>>> import numpy as np
>>> np.set_printoptions(suppress=True, linewidth=120)
>>> K = np.load("test12.npy")
>>> print(K)
[[-3 -2 -3 -2 -3 -2]
 [ 9  8  9  8  9  8]
 [-7 -1 -7 -1 -7 -1]
 [-3 -2 -3 -2 -3 -2]
 [ 9  8  9  8  9  8]
 [-7 -1 -7 -1 -7 -1]]
>>> Uu, sv, Vh = np.linalg.svd(K)
>>> vecs = Vh[:(sv > 1e-8).sum()]
>>> rng = np.random.default_rng(479)
>>> x0 = K[5] + 5 * K[3] + rng.integers(2) * np.eye(6)[4]
>>> print(x0)
[-22. -11. -22. -11. -21. -11.]
>>> print(np.round(np.diag(vecs.T @ vecs), 2))
[0.33 0.33 0.33 0.33 0.33 0.33]
>>> print(round(float(np.linalg.norm(x0 - vecs.T @ vecs @ x0)), 2))
0.82
>>> labels = rng.permutation(6)
>>> print(labels)
[1 0 4 3 5 2]
>>> M2 = K[labels][:, labels]
>>> print(np.diag(M2))
[ 8 -3  9 -2 -1 -7]
>>> print(np.trace(M2))
4
>>> print(round(float(np.linalg.det(M2)), 2), round(np.linalg.det(K[labels]), 2))
0.0 0.0
>>> cov = K.T @ K
>>> print(np.round(np.linalg.eigvalsh(cov)[::-1], 2) + 0)
[1175.54   72.46    0.      0.      0.      0.  ]
>>> print(np.linalg.matrix_rank(cov))
2
>>> print(np.linalg.lstsq(K[:-1].T, K[-1])[2])
2
>>> print(np.round(K @ np.linalg.pinv(K) @ K, 2))
[[-3. -2. -3. -2. -3. -2.]
 [ 9.  8.  9.  8.  9.  8.]
 [-7. -1. -7. -1. -7. -1.]
 [-3. -2. -3. -2. -3. -2.]
 [ 9.  8.  9.  8.  9.  8.]
 [-7. -1. -7. -1. -7. -1.]]
>>> print(np.abs(np.diag(np.linalg.qr(K)[1])) > 1e-9)
[ True  True False False False False]
>>> print(np.unique(K.round(6), axis=0).shape)
(3, 6)
>>> print(round(float(np.linalg.norm(K, 2) / np.linalg.norm(K)), 2))
0.97
>>> print(np.linalg.matrix_rank(K, rtol=0.1))
2
>>> m1 = -3 * np.eye(7) + np.ones((7, 7))
>>> print(m1)
[[-2.  1.  1.  1.  1.  1.  1.]
 [ 1. -2.  1.  1.  1.  1.  1.]
 [ 1.  1. -2.  1.  1.  1.  1.]
 [ 1.  1.  1. -2.  1.  1.  1.]
 [ 1.  1.  1.  1. -2.  1.  1.]
 [ 1.  1.  1.  1.  1. -2.  1.]
 [ 1.  1.  1.  1.  1.  1. -2.]]
>>> T = np.stack([m1, 3 * m1, m1[::-1]])
>>> print(T.sum(axis=0))
[[ -7.   5.   5.   5.   5.   5.   2.]
 [  5.  -7.   5.   5.   5.   2.   5.]
 [  5.   5.  -7.   5.   2.   5.   5.]
 [  5.   5.   5. -10.   5.   5.   5.]
 [  5.   5.   2.   5.  -7.   5.   5.]
 [  5.   2.   5.   5.   5.  -7.   5.]
 [  2.   5.   5.   5.   5.   5.  -7.]]
>>> print((T @ m1.T).shape)
(3, 7, 7)
>>> print(np.linalg.matrix_rank(T))
[7 7 7]
>>> print(T.shape)
(3, 7, 7)
>>> print(np.einsum("bij,cij->bc", T, T))
[[ 70. 210.  16.]
 [210. 630.  48.]
 [ 16.  48.  70.]]
>>> print(m1 @ np.ones(7))
[4. 4. 4. 4. 4. 4. 4.]
>>> print(m1 @ (-1.0) ** np.arange(7))
[-2.  4. -2.  4. -2.  4. -2.]
>>> print(np.fft.fft(m1[0]))
[ 4.+0.j -3.+0.j -3.+0.j -3.+0.j -3.+0.j -3.+0.j -3.+0.j]
>>> x0 = np.array([0, 2, 4, 4, 1, 3, 5])
>>> a = np.maximum(m1 @ x0, 0)
>>> print(np.round(np.tanh(m1 @ x0), 2))
[1. 1. 1. 1. 1. 1. 1.]
>>> print(np.maximum(m1 @ (3 * x0), 0))
[57. 39. 21. 21. 48. 30. 12.]
>>> print(m1 * (a > 1e-9)[:, None])
[[-2.  1.  1.  1.  1.  1.  1.]
 [ 1. -2.  1.  1.  1.  1.  1.]
 [ 1.  1. -2.  1.  1.  1.  1.]
 [ 1.  1.  1. -2.  1.  1.  1.]
 [ 1.  1.  1.  1. -2.  1.  1.]
 [ 1.  1.  1.  1.  1. -2.  1.]
 [ 1.  1.  1.  1.  1.  1. -2.]]
>>> print(np.flatnonzero(a > 1e-9))
[0 1 2 3 4 5 6]
>>> M2 = np.array([[3, 0], [2, 2], [-1, 0], [0, -1], [-1, 2], [3, -2], [2, -1]])
>>> print(np.einsum("ik,kj->ji", m1, M2))
[[-1.  2. 11.  8. 11. -1.  2.]
 [ 0. -6.  0.  3. -6.  6.  3.]]
>>> print(np.einsum("ij,ij->i", m1, m1))
[10. 10. 10. 10. 10. 10. 10.]
>>> w, vecs = np.linalg.eigh(m1)
>>> x0 = np.array([8, 4, 2, 5, 3, 5, 4])
>>> print(x0 @ m1 @ x0)
484.0
>>> print(np.abs(m1).sum(axis=1).max(), round(np.abs(w).max(), 2))
8.0 4.0
>>> print(np.round(vecs * np.maximum(w, 0) @ vecs.T, 2))
[[0.57 0.57 0.57 0.57 0.57 0.57 0.57]
 [0.57 0.57 0.57 0.57 0.57 0.57 0.57]
 [0.57 0.57 0.57 0.57 0.57 0.57 0.57]
 [0.57 0.57 0.57 0.57 0.57 0.57 0.57]
 [0.57 0.57 0.57 0.57 0.57 0.57 0.57]
 [0.57 0.57 0.57 0.57 0.57 0.57 0.57]
 [0.57 0.57 0.57 0.57 0.57 0.57 0.57]]
>>> print(np.round(x0 @ m1 @ x0 / (x0 @ x0), 2), round(float(w[0]), 2), round(w[-1], 2))
3.04 -3.0 4.0
>>> print((np.sign(vecs[:, -1].round(6)) == np.sign(vecs[0, -1].round(6))).astype(int))
[1 1 1 1 1 1 1]
>>> print(np.round(np.linalg.eigvalsh(m1[1:, 1:]), 2))
[-3. -3. -3. -3. -3.  3.]
>>> X = np.load("x.npy")
>>> print(X)
[[ 0  0  6  6]
 [ 0  0 -3  6]
 [ 0  0  2  2]
 [ 0  0 -1  2]]
>>> M2 = X / np.sqrt((X ** 2).mean(axis=1, keepdims=True))
>>> print(np.linalg.matrix_rank(X - X.mean(axis=1, keepdims=True)))
2
>>> print(M2[2].round(2))
[0.   0.   1.41 1.41]
>>> print(X - X.mean(axis=1, keepdims=True))
[[-3.   -3.    3.    3.  ]
 [-0.75 -0.75 -3.75  5.25]
 [-1.   -1.    1.    1.  ]
 [-0.25 -0.25 -1.25  1.75]]
>>> print(np.round(np.linalg.norm(M2, axis=1), 2))
[2. 2. 2. 2.]
>>> print(np.round(np.trace(np.linalg.pinv(X) @ X), 2))
2.0
>>> hat = np.triu(np.array([[0, 9, 6, 3], [9, 9, 1, 7], [4, 4, 4, 3], [0, 6, 5, 5]]), 1) + np.eye(4)
>>> M2 = hat @ X @ np.linalg.inv(hat)
>>> print(np.trace(M2), np.trace(X))
4.0 4
>>> Uu, sv, Vh = np.linalg.svd(X)
>>> print(sv.round(2) + 0)
[9.49 6.32 0.   0.  ]
>>> M2 = Uu[:, :2] @ np.diag(sv[:2]) @ Vh[:2]
>>> print(np.linalg.matrix_rank(X, rtol=0.05))
2
>>> print(np.round(np.abs(X - M2).max(), 2))
0.0
>>> print(round(float(np.linalg.norm(X - M2, 2)), 2), round(float(sv[2]), 2))
0.0 0.0
>>> print(M2.round(2) + 0)
[[ 0.  0.  6.  6.]
 [ 0.  0. -3.  6.]
 [ 0.  0.  2.  2.]
 [ 0.  0. -1.  2.]]
>>> print(np.linalg.matrix_rank(M2))
2
>>> print(round(float(np.linalg.norm(X - M2) / np.linalg.norm(X)), 2))
0.0
>>> W0 = np.array([[8, 6, 9, 1, 1, 9, 6, 3, 4, 9, 8, 2, 1, 4, 1],
...     [7, 0, 7, 2, 3, 6, 7, 4, 5, 8, 4, 6, 1, 0, 8],
...     [3, 4, 6, 8, 6, 8, 0, 6, 5, 9, 0, 2, 4, 8, 4],
...     [7, 2, 6, 7, 8, 1, 2, 8, 1, 2, 9, 9, 0, 8, 7],
...     [1, 7, 8, 9, 1, 2, 4, 2, 2, 5, 6, 8, 6, 7, 6],
...     [2, 7, 3, 5, 9, 7, 8, 8, 0, 4, 6, 9, 4, 0, 7],
...     [7, 5, 5, 0, 5, 2, 9, 4, 7, 9, 8, 4, 4, 1, 7],
...     [5, 4, 9, 6, 0, 9, 3, 0, 0, 6, 8, 1, 5, 7, 3],
...     [3, 0, 6, 4, 9, 8, 6, 9, 2, 4, 6, 9, 5, 1, 6],
...     [0, 7, 4, 1, 6, 6, 8, 3, 6, 8, 8, 0, 1, 0, 6],
...     [2, 5, 5, 4, 1, 8, 2, 8, 4, 0, 8, 6, 1, 7, 1]])
>>> W0[3] = W0[0]
>>> print(W0)
[[8 6 9 1 1 9 6 3 4 9 8 2 1 4 1]
 [7 0 7 2 3 6 7 4 5 8 4 6 1 0 8]
 [3 4 6 8 6 8 0 6 5 9 0 2 4 8 4]
 [8 6 9 1 1 9 6 3 4 9 8 2 1 4 1]
 [1 7 8 9 1 2 4 2 2 5 6 8 6 7 6]
 [2 7 3 5 9 7 8 8 0 4 6 9 4 0 7]
 [7 5 5 0 5 2 9 4 7 9 8 4 4 1 7]
 [5 4 9 6 0 9 3 0 0 6 8 1 5 7 3]
 [3 0 6 4 9 8 6 9 2 4 6 9 5 1 6]
 [0 7 4 1 6 6 8 3 6 8 8 0 1 0 6]
 [2 5 5 4 1 8 2 8 4 0 8 6 1 7 1]]
>>> print(np.argsort(-np.linalg.norm(W0, axis=0).round(6), kind="stable")[:3])
[ 5  9 10]
>>> print(np.linalg.matrix_rank(W0, rtol=0.1))
7
